$ python3 -q
>>> import numpy as np
>>> np.set_printoptions(precision=2, suppress=True, linewidth=200, legacy="1.25")
>>> A = np.loadtxt("out10.csv", delimiter=",")
>>> A
array([[-12.58,  -8.19,   6.92],
       [-11.9 ,  -7.65,   6.63],
       [-10.8 ,  -6.8 ,   6.16],
       [-10.57,  -6.61,   6.06],
       [ -6.54,  -3.46,   4.27],
       [ -6.03,  -3.06,   4.03],
       [ -2.96,  -0.7 ,   2.52],
       [ -2.53,  -0.38,   2.29],
       [ -2.  ,   0.  ,   2.  ],
       [ -1.15,   0.58,   1.48],
       [ -1.05,   0.64,   1.42],
       [ -0.42,   0.97,   0.94],
       [ -0.18,   1.01,   0.7 ],
       [ -0.06,   0.96,   0.53],
       [  0.02,   0.65,   0.26],
       [  0.01,   0.43,   0.16],
       [  0.1 ,  -0.76,  -0.26],
       [  0.55,  -1.44,  -0.58],
       [  0.85,  -1.65,  -0.74],
       [  2.96,  -2.05,  -1.61],
       [  4.16,  -1.98,  -2.06],
       [  4.98,  -1.88,  -2.35],
       [  6.88,  -1.53,  -3.02],
       [  7.55,  -1.38,  -3.25],
       [  8.61,  -1.11,  -3.61],
       [  8.64,  -1.1 ,  -3.62],
       [ 12.74,   0.12,  -5.  ],
       [ 19.09,   2.39,  -7.09],
       [ 20.27,   2.84,  -7.48],
       [ 21.15,   3.19,  -7.77],
       [ 23.85,   4.27,  -8.65]])
>>> Xc = A - A.mean(axis=0)
>>> left, sig, Vh = np.linalg.svd(Xc, full_matrices=False)
>>> print(np.round((sig ** 2).sum() ** 2 / (sig ** 4).sum(), 2))
1.07
>>> np.linalg.matrix_rank(Xc)
3
>>> print((np.sign(left[:, 0]) == np.sign(left[0, 0])).astype(int))
[1 1 1 1 1 1 1 1 1 1 1 1 1 1 1 1 1 1 1 0 0 0 0 0 0 0 0 0 0 0 0]
>>> print(np.abs(Vh[0]).argmax())
0
>>> np.abs(left[:, 0]).argmax()
30
